% ipython --no-banner

In [1]: import numpy as np

In [2]: import numpy.linalg as la

In [3]: np.set_printoptions(suppress=True, linewidth=140)

In [4]: J = np.load("block12.npy")

In [5]: J
Out[5]: 
array([[ 0.2   ,  2.2   , -0.5   , -0.1   ],
       [-1.2   , -1.3   ,  0.8   ,  1.4   ],
       [ 0.1596,  2.0101, -0.5689,  0.0698],
       [ 1.1   ,  0.4   ,  2.7   ,  0.2   ]])

In [6]: def softmax(z):
   ...:     e = np.exp(z - z.max(axis=-1, keepdims=True))
   ...:     return e / e.sum(axis=-1, keepdims=True)
   ...: 

In [7]: np.round(softmax(J[0]), 4)
Out[7]: array([0.1039, 0.7676, 0.0516, 0.077 ])

In [8]: np.round(softmax(10 * J[0]), 4) + 0
Out[8]: array([0., 1., 0., 0.])

In [9]: att = J @ J.T / np.sqrt(4)

In [10]: np.round(softmax(att + np.triu(np.full(att.shape, -np.inf), 1)), 4)
Out[10]: 
array([[1.    , 0.    , 0.    , 0.    ],
       [0.0091, 0.9909, 0.    , 0.    ],
       [0.5364, 0.0104, 0.4532, 0.    ],
       [0.0109, 0.0168, 0.0095, 0.9629]])

In [11]: np.round(softmax(att), 4)
Out[11]: 
array([[0.5278, 0.0065, 0.4303, 0.0353],
       [0.0084, 0.9108, 0.0107, 0.0701],
       [0.5166, 0.01  , 0.4365, 0.037 ],
       [0.0109, 0.0168, 0.0095, 0.9629]])

In [12]: other = np.array([[0, -2], [3, -1]])

In [13]: Z = np.kron(other, J)

In [14]: Z.shape
Out[14]: (8, 8)

In [15]: np.einsum("ii->", J)
Out[15]: np.float64(-1.4689)

In [16]: round(float(la.det(J[::-1])), 4)
Out[16]: -1.4857

In [17]: round(float(la.det(J.T)), 4)
Out[17]: -1.4857

In [18]: np.kron(np.eye(2, dtype=int), J)
Out[18]: 
array([[ 0.2   ,  2.2   , -0.5   , -0.1   ,  0.    ,  0.    , -0.    , -0.    ],
       [-1.2   , -1.3   ,  0.8   ,  1.4   , -0.    , -0.    ,  0.    ,  0.    ],
       [ 0.1596,  2.0101, -0.5689,  0.0698,  0.    ,  0.    , -0.    ,  0.    ],
       [ 1.1   ,  0.4   ,  2.7   ,  0.2   ,  0.    ,  0.    ,  0.    ,  0.    ],
       [ 0.    ,  0.    , -0.    , -0.    ,  0.2   ,  2.2   , -0.5   , -0.1   ],
       [-0.    , -0.    ,  0.    ,  0.    , -1.2   , -1.3   ,  0.8   ,  1.4   ],
       [ 0.    ,  0.    , -0.    ,  0.    ,  0.1596,  2.0101, -0.5689,  0.0698],
       [ 0.    ,  0.    ,  0.    ,  0.    ,  1.1   ,  0.4   ,  2.7   ,  0.2   ]])

In [19]: m1 = np.loadtxt("case19.csv", delimiter=",")

In [20]: m1
Out[20]: 
array([[ 10.,   5.,  -7.],
       [-10.,  -5.,  14.],
       [  0.,   0.,   7.]])

In [21]: # rows and columns are dependent

In [22]: round(float(np.trace(la.pinv(m1) @ m1)), 4)
Out[22]: 2.0

In [23]: np.allclose(m1[:-1].T @ la.lstsq(m1[:-1].T, m1[-1])[0], m1[-1])
Out[23]: True
